>>> import numpy as np
>>> import numpy.linalg as la
>>> np.set_printoptions(precision=3, suppress=True, linewidth=160)
>>> rd = lambda a: np.round(a, 3) + 0
>>> W0 = np.loadtxt("sample12.csv", delimiter=",")
>>> W0
array([[49., 32., 33., 30., 32., 24., 38., 24., 49., 39., 20., 40., 38., 16., 31., 36.],
       [32., 42., 31., 30., 31., 20., 30., 17., 35., 40., 24., 40., 36., 15., 30., 38.],
       [33., 31., 38., 32., 37., 13., 32., 17., 42., 44., 16., 40., 31., 12., 25., 37.],
       [30., 30., 32., 49., 41., 26., 23., 21., 42., 40., 22., 34., 42., 14., 35., 33.],
       [32., 31., 37., 41., 51., 18., 30., 19., 49., 42., 20., 49., 43., 11., 27., 43.],
       [24., 20., 13., 26., 18., 34., 23., 20., 30., 26., 25., 20., 33., 15., 26., 23.],
       [38., 30., 32., 23., 30., 23., 50., 27., 48., 48., 20., 46., 33., 19., 23., 38.],
       [24., 17., 17., 21., 19., 20., 27., 26., 30., 25., 11., 24., 26., 13., 22., 13.],
       [49., 35., 42., 42., 49., 30., 48., 30., 77., 52., 21., 58., 51., 20., 43., 53.],
       [39., 40., 44., 40., 42., 26., 48., 25., 52., 64., 29., 52., 42., 21., 30., 50.],
       [20., 24., 16., 22., 20., 25., 20., 11., 21., 29., 27., 23., 28., 12., 17., 28.],
       [40., 40., 40., 34., 49., 20., 46., 24., 58., 52., 23., 63., 48., 17., 28., 54.],
       [38., 36., 31., 42., 43., 33., 33., 26., 51., 42., 28., 48., 56., 18., 35., 46.],
       [16., 15., 12., 14., 11., 15., 19., 13., 20., 21., 12., 17., 18., 11., 14., 16.],
       [31., 30., 25., 35., 27., 26., 23., 22., 43., 30., 17., 28., 35., 14., 40., 26.],
       [36., 38., 37., 33., 43., 23., 38., 13., 53., 50., 28., 54., 46., 16., 26., 60.]])
>>> # rows and columns are dependent
>>> rng = np.random.default_rng(34)
>>> out = W0 + rng.integers(-2, 3, (16, 12)) @ rng.integers(-2, 3, (12, 16))
>>> out
array([[60., 32., 39., 17., 47., 27., 33., 27., 61., 48., 21., 26., 32.,  4., 33., 42.],
       [43., 42., 29., 23., 35., 28., 27.,  7., 35., 51., 29., 39., 31., 10., 26., 48.],
       [27., 33., 34., 28., 22.,  0., 29., 19., 46., 49., 20., 52., 18.,  0., 27., 30.],
       [35., 33., 22., 55., 46., 46., 25., 11., 34., 38., 25., 30., 48., 25., 30., 31.],
       [35., 25., 31., 38., 49., 30., 24., 23., 49., 49., 26., 55., 34., -2., 19., 48.],
       [35., 11.,  8., 27., 24., 36., 19., 22., 23., 33., 32., 27., 38., 14., 25., 30.],
       [36., 31., 34., 29., 35., 21., 53., 25., 60., 42., 20., 47., 37., 17., 30., 38.],
       [13.,  6., 14., 28.,  8., 19., 24., 33., 26., 26.,  9., 30., 31.,  5., 16., 17.],
       [49., 28., 36., 38., 45., 24., 41., 32., 64., 58., 23., 65., 51., 20., 35., 55.],
       [52., 37., 41., 44., 39., 30., 43., 36., 59., 59., 35., 48., 40., 25., 27., 55.],
       [17., 25., 16., 22., 15., 13., 22., 16., 20., 35., 28., 28., 29.,  5., 27., 18.],
       [52., 55., 44., 30., 55., 16., 49., 20., 74., 54., 27., 59., 41., 17., 47., 48.],
       [24., 35., 38., 43., 47., 43., 41., 20., 48., 31., 21., 52., 54., 19., 23., 48.],
       [ 9., 17., 15., 14., 10., 20., 19., 15., 20., 21.,  5.,  7., 21., 10., 14., 15.],
       [26., 41., 36., 29., 33., 17., 31., 12., 52., 25., 12., 27., 29., 16., 48., 22.],
       [38., 34., 38., 25., 55., 17., 38., 15., 58., 47., 29., 43., 44., 14., 19., 55.]])
>>> np.abs(out - W0).sum(axis=1)
array([118.,  86., 108., 102.,  96.,  82.,  55.,  90.,  74.,  82.,  69., 110.,  93.,  42., 106.,  71.])
>>> la.matrix_rank(out - W0, tol=1e-8)
np.int64(12)
>>> rd(la.svd(out - W0, compute_uv=False))
array([56.77 , 49.965, 47.285, 33.073, 28.346, 24.457, 19.125, 18.556, 14.603,  9.655,  4.649,  1.02 ,  0.   ,  0.   ,  0.   ,  0.   ])
>>> data = np.loadtxt("test11.csv", delimiter=",")
>>> data
array([[  5.327,   4.131,   8.59 ,   0.08 ,   0.1  ,  -1.891,  -0.022],
       [  4.453,   0.23 ,  -1.984,   0.064,  -0.025,  -1.814,  -0.124],
       [  0.235,  -0.089,  -1.215,   0.218,  -0.173,  -0.709,  -0.209],
       [  1.905,   3.134,  12.125,   0.114,  -0.048,  -0.68 ,   0.389],
       [ -6.72 ,  -3.016,  -6.989,   0.18 ,   0.059,  -0.646,   0.093],
       [ -2.19 , -10.723,  -6.667,   0.134,   0.132,  -0.604,   1.007],
       [  6.232,  -1.305,   1.526,   0.076,   0.006,   0.155,  -0.095],
       [  4.292,  -8.709,   0.174,   0.091,  -0.362,   1.928,  -0.307],
       [  2.192,   3.397,   1.799,  -0.067,  -0.307,   1.659,  -0.64 ],
       [ -0.238,  -0.259, -13.605,  -0.036,  -0.409,   0.956,  -0.254],
       [ -4.185,   1.428,  -0.607,  -0.116,  -0.085,   1.108,   0.065],
       [ -0.163,  -2.465,  -5.243,   0.112,  -0.322,  -0.654,  -1.011],
       [ -4.131,   5.109, -17.645,   0.022,  -0.083,  -0.013,  -0.32 ],
       [ -0.456,  -5.087,  -6.089,   0.027,   0.123,   0.38 ,  -0.144],
       [  0.014,   6.365,   9.792,   0.016,  -0.18 ,   0.445,   1.578],
       [ -0.877,   9.807,  -4.886,  -0.202,   0.226,   0.173,  -0.948],
       [ -2.567,  -0.098,  10.839,  -0.232,   0.212,   0.521,   0.35 ],
       [  1.442,  -1.014,  -6.812,  -0.059,  -0.144,   0.709,  -0.533],
       [ -1.849,   8.955, -11.876,  -0.348,  -0.389,  -1.062,   0.861],
       [  1.501,   5.688, -12.52 ,  -0.117,  -0.018,   0.493,   0.143],
       [ -2.351,  -0.369,   3.688,   0.225,  -0.511,  -1.412,   0.269],
       [  5.091,  -5.502,   7.491,   0.312,  -0.07 ,  -3.447,  -0.385],
       [ -2.618,  -9.424,   2.31 ,   0.053,  -0.004,   1.187,   0.304],
       [ -0.814,  -0.151,   3.955,   0.042,  -0.632,  -0.264,  -0.011],
       [  0.906,   1.845,  -0.778,   0.066,  -0.032,   0.041,   0.905],
       [ -0.202,   4.18 ,   3.177,   0.212,  -0.429,  -0.344,  -0.387]])
>>> cov = data.T @ data
>>> la.matrix_rank(cov)
np.int64(7)
>>> np.allclose(cov, cov.T)
True
>>> rd(np.trace(la.pinv(W0) @ W0))
np.float64(12.0)
>>> np.abs(np.diag(la.qr(W0)[1])) > 1e-9
array([ True,  True,  True,  True,  True,  True,  True,  True,  True,  True,  True,  True, False, False, False, False])
>>> ang = np.radians(60)
>>> r_ = np.eye(7)
>>> r_[6, 6] = r_[2, 2] = np.cos(ang)
>>> r_[6, 2], r_[2, 6] = -np.sin(ang), np.sin(ang)
>>> rd(r_)
array([[ 1.   ,  0.   ,  0.   ,  0.   ,  0.   ,  0.   ,  0.   ],
       [ 0.   ,  1.   ,  0.   ,  0.   ,  0.   ,  0.   ,  0.   ],
       [ 0.   ,  0.   ,  0.5  ,  0.   ,  0.   ,  0.   ,  0.866],
       [ 0.   ,  0.   ,  0.   ,  1.   ,  0.   ,  0.   ,  0.   ],
       [ 0.   ,  0.   ,  0.   ,  0.   ,  1.   ,  0.   ,  0.   ],
       [ 0.   ,  0.   ,  0.   ,  0.   ,  0.   ,  1.   ,  0.   ],
       [ 0.   ,  0.   , -0.866,  0.   ,  0.   ,  0.   ,  0.5  ]])
>>> out = data @ r_.T
>>> np.allclose(la.norm(data, axis=1), la.norm(out, axis=1))
True
>>> u = np.array([0, -2, -2, 3, -1, 1, 3, -1, 1, 0, 3, -2, -3, -2])
>>> F = np.array([np.roll(u, i) for i in range(14)])
>>> F
array([[ 0, -2, -2,  3, -1,  1,  3, -1,  1,  0,  3, -2, -3, -2],
       [-2,  0, -2, -2,  3, -1,  1,  3, -1,  1,  0,  3, -2, -3],
       [-3, -2,  0, -2, -2,  3, -1,  1,  3, -1,  1,  0,  3, -2],
       [-2, -3, -2,  0, -2, -2,  3, -1,  1,  3, -1,  1,  0,  3],
       [ 3, -2, -3, -2,  0, -2, -2,  3, -1,  1,  3, -1,  1,  0],
       [ 0,  3, -2, -3, -2,  0, -2, -2,  3, -1,  1,  3, -1,  1],
       [ 1,  0,  3, -2, -3, -2,  0, -2, -2,  3, -1,  1,  3, -1],
       [-1,  1,  0,  3, -2, -3, -2,  0, -2, -2,  3, -1,  1,  3],
       [ 3, -1,  1,  0,  3, -2, -3, -2,  0, -2, -2,  3, -1,  1],
       [ 1,  3, -1,  1,  0,  3, -2, -3, -2,  0, -2, -2,  3, -1],
       [-1,  1,  3, -1,  1,  0,  3, -2, -3, -2,  0, -2, -2,  3],
       [ 3, -1,  1,  3, -1,  1,  0,  3, -2, -3, -2,  0, -2, -2],
       [-2,  3, -1,  1,  3, -1,  1,  0,  3, -2, -3, -2,  0, -2],
       [-2, -2,  3, -1,  1,  3, -1,  1,  0,  3, -2, -3, -2,  0]])
>>> out = W0[0, 0] * W0[1:] - np.outer(W0[1:, 0], W0[0])
>>> out
array([[   0., 1034.,  463.,  510.,  495.,  212.,  254.,   65.,  147.,  712.,  536.,  680.,  548.,  223.,  478.,  710.],
       [   0.,  463.,  773.,  578.,  757., -155.,  314.,   41.,  441.,  869.,  124.,  640.,  265.,   60.,  202.,  625.],
       [   0.,  510.,  578., 1501., 1049.,  554.,  -13.,  309.,  588.,  790.,  478.,  466.,  918.,  206.,  785.,  537.],
       [   0.,  495.,  757., 1049., 1475.,  114.,  254.,  163.,  833.,  810.,  340., 1121.,  891.,   27.,  331.,  955.],
       [   0.,  212., -155.,  554.,  114., 1090.,  215.,  404.,  294.,  338.,  745.,   20.,  705.,  351.,  530.,  263.],
       [   0.,  254.,  314.,  -13.,  254.,  215., 1006.,  411.,  490.,  870.,  220.,  734.,  173.,  323.,  -51.,  494.],
       [   0.,   65.,   41.,  309.,  163.,  404.,  411.,  698.,  294.,  289.,   59.,  216.,  362.,  253.,  334., -227.],
       [   0.,  147.,  441.,  588.,  833.,  294.,  490.,  294., 1372.,  637.,   49.,  882.,  637.,  196.,  588.,  833.],
       [   0.,  712.,  869.,  790.,  810.,  338.,  870.,  289.,  637., 1615.,  641.,  988.,  576.,  405.,  261., 1046.],
       [   0.,  536.,  124.,  478.,  340.,  745.,  220.,   59.,   49.,  641.,  923.,  327.,  612.,  268.,  213.,  652.],
       [   0.,  680.,  640.,  466., 1121.,   20.,  734.,  216.,  882.,  988.,  327., 1487.,  832.,  193.,  132., 1206.],
       [   0.,  548.,  265.,  918.,  891.,  705.,  173.,  362.,  637.,  576.,  612.,  832., 1300.,  274.,  537.,  886.],
       [   0.,  223.,   60.,  206.,   27.,  351.,  323.,  253.,  196.,  405.,  268.,  193.,  274.,  283.,  190.,  208.],
       [   0.,  478.,  202.,  785.,  331.,  530.,  -51.,  334.,  588.,  261.,  213.,  132.,  537.,  190.,  999.,  158.],
       [   0.,  710.,  625.,  537.,  955.,  263.,  494., -227.,  833., 1046.,  652., 1206.,  886.,  208.,  158., 1644.]])
>>> la.matrix_rank(out), la.matrix_rank(W0)
(np.int64(11), np.int64(12))
>>> q, r_ = la.qr(F)
>>> np.trace(q @ q.T)
np.float64(14.0)
>>> out = la.inv(F)
>>> rd(la.cond(F))
np.float64(5.363)
>>> rd(la.slogdet(F)[0])
np.float64(-1.0)
>>> x0 = np.array([2, 1, 1, 3, 1, 1, 3, 0, 1, 2, 0, 0, 3, 0])
>>> a = np.maximum(F @ x0, 0)
>>> F.T @ a
array([  5,  26, -12,  23, -19,  15,  10, -53, -14,  17, -31, -34,  34, -33])
>>> np.maximum(F @ (3 * x0), 0)
array([18,  0,  0,  9,  0,  0, 21,  0,  0, 33,  0,  3, 15,  0])
>>> x0 = np.array([0, -1, -1, -1, 1, -2, 1, -2, -1, -2, -2, 1, -1, 0])
>>> y = F @ x0
>>> y
array([ -3,   8, -13,   8,  -6,   3,   0,  -4,  20,  -4,  12,   2,   8, -11])
>>> rd(la.solve(F, y + F[:, 11]))
array([ 0., -1., -1., -1.,  1., -2.,  1., -2., -1., -2., -2.,  2., -1.,  0.])
>>> rd(la.solve(F, 3 * y))
array([ 0., -3., -3., -3.,  3., -6.,  3., -6., -3., -6., -6.,  3., -3.,  0.])
>>> rd(la.solve(F.T, F[1]))
array([0., 1., 0., 0., 0., 0., 0., 0., 0., 0., 0., 0., 0., 0.])
